>>> import numpy as np
>>> from numpy import linalg as LA
>>> np.set_printoptions(precision=2, suppress=True, linewidth=200, sign=" ")
>>> rd = lambda a: np.round(a, 2) + 0
>>> X = np.array([[0.3, -1.0, -1.3],
...     [-1.6, -1.4, -1.3],
...     [1.4, 0.4, 1.1],
...     [1.2, -0.5, -1.6],
...     [-0.7, 0.5, -0.9],
...     [-1.6, 0.2, -0.6],
...     [-0.5, -0.3, -0.3],
...     [-0.6, -0.3, 0.2],
...     [1.1, 0.9, 1.0],
...     [1.4, -1.2, -0.1],
...     [-1.1, -0.8, 0.9],
...     [0.2, -1.9, 1.3],
...     [-0.3, 0.2, 0.9],
...     [-1.1, 3.0, 0.0],
...     [-0.3, -0.2, 0.0],
...     [1.5, -1.3, -0.5],
...     [1.0, 0.3, -1.0]])
>>> rng = np.random.default_rng(988034)
>>> X[:, 2] = -2 * X[:, 1] + 0.05 * rng.normal(size=17)
>>> rd(X)
array([[ 0.3 , -1.  ,  1.97],
       [-1.6 , -1.4 ,  2.78],
       [ 1.4 ,  0.4 , -0.78],
       [ 1.2 , -0.5 ,  1.01],
       [-0.7 ,  0.5 , -0.92],
       [-1.6 ,  0.2 , -0.37],
       [-0.5 , -0.3 ,  0.6 ],
       [-0.6 , -0.3 ,  0.67],
       [ 1.1 ,  0.9 , -1.78],
       [ 1.4 , -1.2 ,  2.4 ],
       [-1.1 , -0.8 ,  1.66],
       [ 0.2 , -1.9 ,  3.87],
       [-0.3 ,  0.2 , -0.39],
       [-1.1 ,  3.  , -5.99],
       [-0.3 , -0.2 ,  0.4 ],
       [ 1.5 , -1.3 ,  2.67],
       [ 1.  ,  0.3 , -0.63]])
>>> out = np.c_[X[:, :2] @ np.array([[2, 4], [-7, -3]]), np.array([5, 5, 3, 1, 2, 4, 3, 5, 4, 1, 4, 0, 3, 2, 5, 5, 1])]
>>> rd(out)
array([[  7.6,   4.2,   5. ],
       [  6.6,  -2.2,   5. ],
       [  0. ,   4.4,   3. ],
       [  5.9,   6.3,   1. ],
       [ -4.9,  -4.3,   2. ],
       [ -4.6,  -7. ,   4. ],
       [  1.1,  -1.1,   3. ],
       [  0.9,  -1.5,   5. ],
       [ -4.1,   1.7,   4. ],
       [ 11.2,   9.2,   1. ],
       [  3.4,  -2. ,   4. ],
       [ 13.7,   6.5,   0. ],
       [ -2. ,  -1.8,   3. ],
       [-23.2, -13.4,   2. ],
       [  0.8,  -0.6,   5. ],
       [ 12.1,   9.9,   5. ],
       [ -0.1,   3.1,   1. ]])
>>> LA.matrix_rank(out)
np.int64(3)
